$ python -q
>>> import numpy as np
>>> np.set_printoptions(suppress=True, linewidth=200)
>>> sig = 20 * 0.7 ** np.arange(3)
>>> rng = np.random.default_rng(15)
>>> feats = rng.normal(size=(19, 3)) * rng.permutation(sig)
>>> print(feats.round(2))
[[-14.02 -18.73   5.52]
 [ -5.14  10.51  11.3 ]
 [-14.15  20.34  -8.34]
 [ 20.52  14.57  -7.55]
 [  1.97   4.3    4.61]
 [ 13.65  10.66  23.25]
 [  6.22  -3.55 -21.34]
 [-15.29   4.1    9.67]
 [ 14.14 -12.27   1.09]
 [ -7.97  -8.45 -31.91]
 [  7.24 -14.45  -1.02]
 [  4.37   6.78 -18.4 ]
 [ 14.88  15.15   7.  ]
 [ -6.46 -32.09 -22.82]
 [ -2.04   3.21  -9.85]
 [ 17.93   6.02  13.98]
 [  8.88 -21.41  13.91]
 [  4.41 -25.37  10.13]
 [ 10.51  19.53  14.73]]
>>> idx = rng.permutation(3)
>>> B = feats[:, idx] * rng.choice([-1, 1], 3)
>>> print(B.round(2))
[[ -5.52  18.73 -14.02]
 [-11.3  -10.51  -5.14]
 [  8.34 -20.34 -14.15]
 [  7.55 -14.57  20.52]
 [ -4.61  -4.3    1.97]
 [-23.25 -10.66  13.65]
 [ 21.34   3.55   6.22]
 [ -9.67  -4.1  -15.29]
 [ -1.09  12.27  14.14]
 [ 31.91   8.45  -7.97]
 [  1.02  14.45   7.24]
 [ 18.4   -6.78   4.37]
 [ -7.   -15.15  14.88]
 [ 22.82  32.09  -6.46]
 [  9.85  -3.21  -2.04]
 [-13.98  -6.02  17.93]
 [-13.91  21.41   8.88]
 [-10.13  25.37   4.41]
 [-14.73 -19.53  10.51]]
>>> left, _, Vh = np.linalg.svd(feats.T @ B)
>>> print(idx)
[2 1 0]
>>> print(np.round(np.linalg.lstsq(feats, B)[0], 2) + 0)
[[ 0.  0.  1.]
 [ 0. -1.  0.]
 [-1.  0.  0.]]
>>> print(np.round(left @ Vh, 2) + 0)
[[ 0.  0.  1.]
 [ 0. -1.  0.]
 [-1.  0.  0.]]
>>> cen = (feats - feats.mean(axis=0)) / feats.std(axis=0)
>>> print(np.argwhere(np.abs(cen) > 2))
[[ 9  2]
 [13  1]]
>>> c = np.linalg.lstsq(np.delete(cen, 1, axis=1), cen[:, 1])[0]
>>> print(round(1 - np.var(cen[:, 1] - np.delete(cen, 1, axis=1) @ c), 2))
0.06
>>> print(c.round(2))
[0.14 0.16]
>>> K = np.loadtxt("out3.csv", delimiter=",")
>>> print(K)
[[-2.47  2.43 -1.22]
 [ 2.05 -2.04  1.03]
 [-2.91  2.93 -1.47]
 [-0.81  0.84 -0.43]
 [ 0.76 -0.76  0.4 ]
 [-0.59  0.57 -0.26]
 [-0.06  0.07 -0.01]
 [ 0.81 -0.86  0.42]
 [ 0.6  -0.58  0.27]
 [ 1.1  -1.1   0.57]
 [-1.92  1.94 -0.97]
 [ 3.72 -3.74  1.86]
 [-0.17  0.14 -0.06]
 [-1.84  1.82 -0.92]
 [-1.77  1.75 -0.91]
 [ 2.22 -2.22  1.13]
 [ 0.23 -0.27  0.1 ]
 [-2.35  2.4  -1.17]
 [ 0.63 -0.59  0.33]
 [ 0.4  -0.41  0.19]
 [ 0.23 -0.25  0.1 ]
 [-1.19  1.19 -0.6 ]
 [ 1.05 -1.06  0.52]
 [ 0.48 -0.49  0.22]
 [-0.73  0.76 -0.39]]
>>> cen = (K - K.mean(axis=0)) / K.std(axis=0)
>>> print(np.argwhere(np.abs(cen) > 2))
[[11  0]
 [11  1]
 [11  2]]
>>> c = np.linalg.lstsq(np.delete(cen, 2, axis=1), cen[:, 2])[0]
>>> print(np.abs(c).argmax())
0
>>> idx = K[:, 2] > np.median(K[:, 2])
>>> f = K[idx].mean(axis=0) - K[~idx].mean(axis=0)
>>> print(idx.astype(int))
[0 1 0 0 1 0 0 1 1 1 0 1 0 0 0 1 0 0 1 1 0 0 1 1 0]
>>> print(((K - K.mean(axis=0)) @ f > 0).astype(int))
[0 1 0 0 1 0 1 1 1 1 0 1 0 0 0 1 1 0 1 1 1 0 1 1 0]
>>> print((((K - K.mean(axis=0)) @ f > 0) == idx).mean())
0.88
>>> print(np.argsort(-np.abs(f).round(6), kind="stable"))
[1 0 2]
